>>> import numpy as np
>>> from numpy import linalg as LA
>>> np.set_printoptions(suppress=True, linewidth=100)
>>> rd = lambda a: np.round(a, 2) + 0
>>> A = np.load("x.npy")
>>> rd(A)
array([[ 0.49,  0.17, -0.47],
       [ 0.17,  0.94,  0.16],
       [-0.47,  0.16,  0.57]])
>>> # applying it twice changes nothing
>>> rng = np.random.default_rng(66427)
>>> B = A + rng.integers(-2, 3, (3, 2)) @ rng.integers(-2, 3, (2, 3))
>>> rd(B)
array([[ 6.49,  0.17,  2.53],
       [ 8.17,  2.94,  4.16],
       [-0.47,  6.16,  0.57]])
>>> rd(B - A)
array([[6., 0., 3.],
       [8., 2., 4.],
       [0., 6., 0.]])
>>> Uu, s, Vt = LA.svd(A)
>>> V = Vt[:(s > 1e-8).sum()]
>>> x0 = A[0] + 5 * A[1] + rng.integers(2) * np.eye(3)[0]
>>> rd(x0)
array([2.36, 4.88, 0.33])
>>> print(np.allclose(V.T @ V @ x0, x0))
False
>>> rd(np.diag(V.T @ V))
array([0.49, 0.94, 0.57])
>>> Uu, s, Vt = LA.svd(A)
>>> np.argmax(s[:-1] / (s[1:] + 1e-6)) + 1
np.int64(2)
>>> print(rd(s))
[1. 1. 0.]
>>> B = Uu[:, :2] @ np.diag(s[:2]) @ Vt[:2]
>>> rd(LA.norm(A - B, 2)), rd(s[2])
(np.float64(0.0), np.float64(0.0))
>>> rd(B)
array([[ 0.49,  0.17, -0.47],
       [ 0.17,  0.94,  0.16],
       [-0.47,  0.16,  0.57]])
>>> LA.matrix_rank(B)
np.int64(2)
>>> print(rd(LA.norm(A - B) / LA.norm(A)))
0.0
>>> np.abs(np.diag(LA.qr(B)[1])) > 1e-9
array([ True,  True, False])
>>> rd(B @ LA.pinv(B) @ B)
array([[ 0.49,  0.17, -0.47],
       [ 0.17,  0.94,  0.16],
       [-0.47,  0.16,  0.57]])
>>> print(LA.lstsq(B[:-1].T, B[-1])[2])
2
>>> t = np.sort(rng.uniform(-2, 2, 21))
>>> J = np.c_[t, t ** 2, t ** 3] @ np.array([[3, -1, 2], [-3, -1, 1], [2, 3, 1]])
>>> rd(J)
array([[-33.6 , -25.6 ,  -7.9 ],
       [-32.96, -24.96,  -7.73],
       [-21.58, -14.07,  -4.95],
       [-18.3 , -11.14,  -4.19],
       [-13.9 ,  -7.41,  -3.22],
       [-11.72,  -5.69,  -2.76],
       [-10.52,  -4.78,  -2.51],
       [ -6.49,  -2.03,  -1.7 ],
       [ -6.14,  -1.83,  -1.63],
       [ -3.91,  -0.66,  -1.18],
       [ -2.61,  -0.16,  -0.9 ],
       [ -1.03,   0.14,  -0.48],
       [ -0.87,   0.14,  -0.42],
       [ -0.37,   0.09,  -0.21],
       [  0.3 ,  -0.12,   0.23],
       [  0.3 ,  -0.12,   0.23],
       [  0.88,  -0.37,   1.09],
       [  2.83,   2.75,   5.76],
       [  2.93,   2.96,   5.94],
       [  5.3 ,   8.1 ,   9.84],
       [  9.63,  17.24,  15.56]])
>>> np.abs(np.diag(LA.qr(A)[1])) > 1e-9
array([ True,  True, False])
>>> rd(np.trace(LA.pinv(A) @ A))
np.float64(2.0)
>>> print(rd(A @ LA.pinv(A) @ A))
[[ 0.49  0.17 -0.47]
 [ 0.17  0.94  0.16]
 [-0.47  0.16  0.57]]
>>> np.allclose(A[:-1].T @ LA.lstsq(A[:-1].T, A[-1])[0], A[-1])
True
>>> f, r1 = J[2], J[5]
>>> rd(f @ r1)
np.float64(346.75)
>>> pr = (f @ r1) / (f @ f) * f
>>> rd((r1 - pr) @ f)
np.float64(0.0)
>>> LA.matrix_rank(np.outer(f, r1))
np.int64(1)
>>> d = LA.norm(J[:, None] - J[None], axis=-1)
>>> d.shape
(21, 21)
>>> (d + 1e9 * np.eye(21)).round(6).argmin(axis=1)
array([ 1,  0,  3,  2,  5,  6,  5,  8,  7, 10,  9, 12, 11, 12, 15, 14, 15, 18, 17, 18, 19])
>>> data = np.array([[11, 4, -10, -5, 4],
...     [4, 22, -4, -10, -11],
...     [-10, -4, 22, -2, -7],
...     [-5, -10, -2, 9, 5],
...     [4, -11, -7, 5, 10]])
>>> # equal to its transpose
>>> idx = rng.permutation(5)
>>> print(idx)
[0 4 2 3 1]
>>> B = data[idx][:, idx]
>>> np.trace(B)
np.int64(74)
>>> rd(np.sort(np.abs(LA.eigvals(B))))
array([ 0.  ,  0.  ,  8.68, 31.01, 34.3 ])
>>> LA.cond(data) > 100
np.True_
>>> print(np.argsort(-LA.norm(data, axis=0).round(6), kind="stable")[:3])
[1 2 4]
>>> K = np.array([[0.02, 1.0, 0.0], [0.0, 0.02, 0.0], [0.0, 1.0, 0.02]])
>>> K
array([[0.02, 1.  , 0.  ],
       [0.  , 0.02, 0.  ],
       [0.  , 1.  , 0.02]])
>>> # column 1 is much longer than the rest
>>> np.allclose(data, data.T)
True
>>> np.allclose(data @ data.T, data.T @ data)
True
>>> rd(np.sort(np.abs(LA.eigvals(data))))
array([ 0.  ,  0.  ,  8.68, 31.01, 34.3 ])
>>> LA.matrix_power(data, 3)
array([[  8250,   6549, -11895,  -2917,   2052],
       [  6549,  25110,  -4086, -13205, -12027],
       [-11895,  -4086,  20106,    491,  -7053],
       [ -2917, -13205,    491,   7394,   6961],
       [  2052, -12027,  -7053,   6961,   9993]])
>>> np.trace(data)
np.int64(74)
>>> data @ data
array([[ 278,  178, -364, -100,   85],
       [ 178,  737, -119, -377, -358],
       [-364, -119,  653,   -7, -230],
       [-100, -377,   -7,  235,  199],
       [  85, -358, -230,  199,  311]])
>>> data.inv()
Traceback (most recent call last):
  File "<python-input-61>", line 1, in <module>
    data.inv()
    ^^^^^^^^
AttributeError: 'numpy.ndarray' object has no attribute 'inv'
>>> f, r1 = K[0], K[1]
>>> f @ r1
np.float64(0.02)
>>> rd(f @ f)
np.float64(1.0)
>>> pr = (f @ r1) / (f @ f) * f
>>> rd(pr)
array([0.  , 0.02, 0.  ])
>>> LA.matrix_rank(np.outer(f, r1))
np.int64(1)
>>> rd(LA.norm(f + r1) ** 2 + LA.norm(f - r1) ** 2)
np.float64(2.0)
>>> rd(np.outer(f, r1))
array([[0.  , 0.  , 0.  ],
       [0.  , 0.02, 0.  ],
       [0.  , 0.  , 0.  ]])
>>> print(LA.cond(K) > 100)
True
>>> print(np.argsort(-LA.norm(K, axis=0).round(6), kind="stable")[:3])
[1 0 2]
>>> print(rd(LA.norm(K, axis=1)))
[1.   0.02 1.  ]
>>> rd(LA.norm(K) ** 2 / LA.norm(K, 2) ** 2)
np.float64(1.0)
>>> print(rd(LA.norm(K, axis=0)))
[0.02 1.41 0.02]
>>> LA.norm(K, axis=1).argmax()
np.int64(0)
>>> G = K.T @ K
>>> rd(G)
array([[0.  , 0.02, 0.  ],
       [0.02, 2.  , 0.02],
       [0.  , 0.02, 0.  ]])
>>> rd(np.diag(G))
array([0., 2., 0.])
>>> rd(np.trace(G)), rd((K ** 2).sum())
(np.float64(2.0), np.float64(2.0))
>>> rd(LA.svd(K, compute_uv=False) ** 2)
array([2., 0., 0.])
>>> np.allclose(G, G.T)
True
>>> mat = np.load("out2.npy")
>>> mat
array([[-1.15, -1.2 , -1.22,  1.81],
       [-1.59, -1.52, -1.61,  2.48],
       [ 0.77,  0.71,  0.68, -1.03],
       [ 1.32,  1.31,  1.27, -1.93],
       [ 0.29,  0.22,  0.31, -0.37],
       [ 1.02,  1.09,  1.08, -1.5 ],
       [-3.55, -3.6 , -3.65,  5.45],
       [ 3.36,  3.46,  3.37, -5.11],
       [-2.25, -2.22, -2.31,  3.42],
       [ 4.12,  4.13,  4.14, -6.24],
       [ 1.42,  1.44,  1.47, -2.21],
       [ 0.19,  0.21,  0.31, -0.37],
       [-0.75, -0.67, -0.78,  1.19],
       [ 1.54,  1.55,  1.61, -2.44],
       [-1.2 , -1.23, -1.17,  1.7 ],
       [ 1.78,  1.82,  1.84, -2.76],
       [ 0.2 ,  0.28,  0.23, -0.22],
       [ 0.69,  0.72,  0.65, -0.98]])
>>> Uu, s, Vt = LA.svd(mat)
>>> print(rd(s))
[18.44  0.26  0.15  0.12]
>>> B = Uu[:, :1] @ np.diag(s[:1]) @ Vt[:1]
>>> LA.matrix_rank(mat, rtol=0.05)
np.int64(1)
>>> rd(LA.norm(mat - B, 2)), rd(s[1])
(np.float64(0.26), np.float64(0.26))
>>> LA.matrix_rank(B)
np.int64(1)
>>> proj = mat @ LA.solve(mat.T @ mat, mat.T)
>>> rd(np.trace(proj))
np.float64(4.0)
>>> rd(LA.eigvalsh(proj))
array([0., 0., 0., 0., 0., 0., 0., 0., 0., 0., 0., 0., 0., 0., 1., 1., 1., 1.])
>>> rd(np.diag(proj))
array([0.1 , 0.23, 0.32, 0.13, 0.38, 0.27, 0.25, 0.41, 0.21, 0.31, 0.06, 0.3 , 0.21, 0.13, 0.21,
       0.09, 0.32, 0.09])
>>> rd(LA.norm(mat, 2) / LA.norm(mat))
np.float64(1.0)
>>> print([round(float(x), 2) for x in LA.svd(mat, compute_uv=False)[:3]])
[18.44, 0.26, 0.15]
>>> rd(np.abs(LA.svd(mat)[2][-1]))
array([0.62, 0.43, 0.49, 0.44])
>>> round(np.log10(LA.cond(mat)))
2
>>> def softmax(z):
...     e = np.exp(z - z.max(axis=-1, keepdims=True))
...     return e / e.sum(axis=-1, keepdims=True)
... 
>>> rd(softmax(K[1]))
array([0.33, 0.34, 0.33])
>>> S = K @ K.T / np.sqrt(3)
>>> rd(softmax(S)[1] @ K)
array([0.01, 0.68, 0.01])
>>> rd(softmax(S + np.triu(np.full(S.shape, -np.inf), 1)))
array([[1.  , 0.  , 0.  ],
       [0.5 , 0.5 , 0.  ],
       [0.39, 0.22, 0.39]])
>>> F = np.loadtxt("sample14.csv", delimiter=",")
>>> print(rd(F))
[[-0.71  0.   -0.71]
 [ 0.    1.    0.  ]
 [ 0.71  0.   -0.71]]
>>> # orthonormal columns
>>> B = F / np.sqrt((F ** 2).mean(axis=1, keepdims=True))
>>> rd(B[1])
array([0.  , 1.73, 0.  ])
>>> print(rd(LA.norm(B, axis=1)))
[1.73 1.73 1.73]
>>> LA.matrix_rank(F - F.mean(axis=1, keepdims=True))
np.int64(2)
>>> LA.matrix_rank(B) == LA.matrix_rank(F)
np.True_
>>> blk = np.stack([F, 4 * F, F[::-1]])
>>> LA.matrix_rank(blk)
array([3, 3, 3])
>>> blk.shape
(3, 3, 3)
>>> rd(blk.sum(axis=0))
array([[-2.83,  0.  , -4.24],
       [ 0.  ,  6.  ,  0.  ],
       [ 2.83,  0.  , -4.24]])
>>> X = np.array([[1, 2, 2, 2, 0],
...     [2, 1, 2, 2, 2],
...     [2, 2, 1, 2, 2],
...     [2, 2, 2, 1, 2],
...     [0, 2, 2, 2, 1]])
>>> X
array([[1, 2, 2, 2, 0],
       [2, 1, 2, 2, 2],
       [2, 2, 1, 2, 2],
       [2, 2, 2, 1, 2],
       [0, 2, 2, 2, 1]])
>>> B = X ** -1
Traceback (most recent call last):
  File "<python-input-117>", line 1, in <module>
    B = X ** -1
        ~~^^~~~
ValueError: Integers to negative integer powers are not allowed.
>>> B = LA.inv(X)
>>> np.allclose(B, X.T)
False
>>> rd(LA.slogdet(X)[0])
np.float64(-1.0)
>>> rd(B)
array([[ 0.37,  0.11,  0.11,  0.11, -0.63],
       [ 0.11, -0.68,  0.32,  0.32,  0.11],
       [ 0.11,  0.32, -0.68,  0.32,  0.11],
       [ 0.11,  0.32,  0.32, -0.68,  0.11],
       [-0.63,  0.11,  0.11,  0.11,  0.37]])
>>> G = X.T @ X
>>> rd(LA.eigvalsh(G)[::-1])
array([68.75,  5.25,  1.  ,  1.  ,  1.  ])
>>> np.trace(G), (X ** 2).sum()
(np.int64(77), np.int64(77))
>>> (X @ X.T).shape
(5, 5)
>>> print(rd(LA.svd(X, compute_uv=False) ** 2))
[68.75  5.25  1.    1.    1.  ]
>>> B = X / np.sqrt((X ** 2).mean(axis=1, keepdims=True))
>>> rd(X - X.mean(axis=1, keepdims=True))
array([[-0.4,  0.6,  0.6,  0.6, -1.4],
       [ 0.2, -0.8,  0.2,  0.2,  0.2],
       [ 0.2,  0.2, -0.8,  0.2,  0.2],
       [ 0.2,  0.2,  0.2, -0.8,  0.2],
       [-1.4,  0.6,  0.6,  0.6, -0.4]])
>>> print(LA.matrix_rank(X - X.mean(axis=1, keepdims=True)))
4
>>> np.all(LA.eigvalsh(X) > 0)
np.False_
>>> rd(LA.eigvalsh(X).min())
np.float64(-2.29)
>>> W0 = np.load("block18.npy")
>>> W0
array([[ 2,  3, -3, -2,  3],
       [ 3,  2,  3, -3, -2],
       [-3,  3,  2,  3, -3],
       [-2, -3,  3,  2,  3],
       [ 3, -2, -3,  3,  2]])
>>> # equal to its transpose
>>> w, V = LA.eig(W0)
>>> print(rd(W0 @ V[:, 0] - w[0] * V[:, 0]))
[0. 0. 0. 0. 0.]
>>> rd(np.sort(LA.eigvals(W0.T)))
array([-5.14, -3.83,  2.79,  7.83,  8.35])
>>> rd(w)
array([-5.14, -3.83,  2.79,  8.35,  7.83])
>>> rd(np.prod(w))
np.float64(3600.0)
>>> f, r1 = W0[4], W0[0]
>>> f @ f
np.int64(35)
>>> f @ r1
np.int64(9)
>>> pr = (f @ r1) / (f @ f) * f
>>> print(np.outer(f, r1))
[[ 6  9 -9 -6  9]
 [-4 -6  6  4 -6]
 [-6 -9  9  6 -9]
 [ 6  9 -9 -6  9]
 [ 4  6 -6 -4  6]]
>>> proj = np.triu(np.array([[-2, 1, 1, 2, 0],
...     [1, -2, 2, -1, 1],
...     [2, 2, -2, 2, 2],
...     [-2, -2, -2, -1, -1],
...     [1, 0, -1, 1, -1]]), 1) + np.eye(5)
>>> B = proj @ W0 @ LA.inv(proj)
>>> rd(np.poly(B))
array([    1.,   -10.,   -40.,   436.,   540., -3600.])
>>> B
array([[ -2.,   4.,   2.,   6.,   2.],
       [  2.,   7., -15.,  37.,  51.],
       [ -1.,  -6.,  15., -21., -38.],
       [ -5.,   4.,   3.,   7.,  -2.],
       [  3.,  -5.,   4., -16., -17.]])
>>> LA.matrix_rank(B)
np.int64(5)
>>> np.trace(B), np.trace(W0)
(np.float64(10.0), np.int64(10))
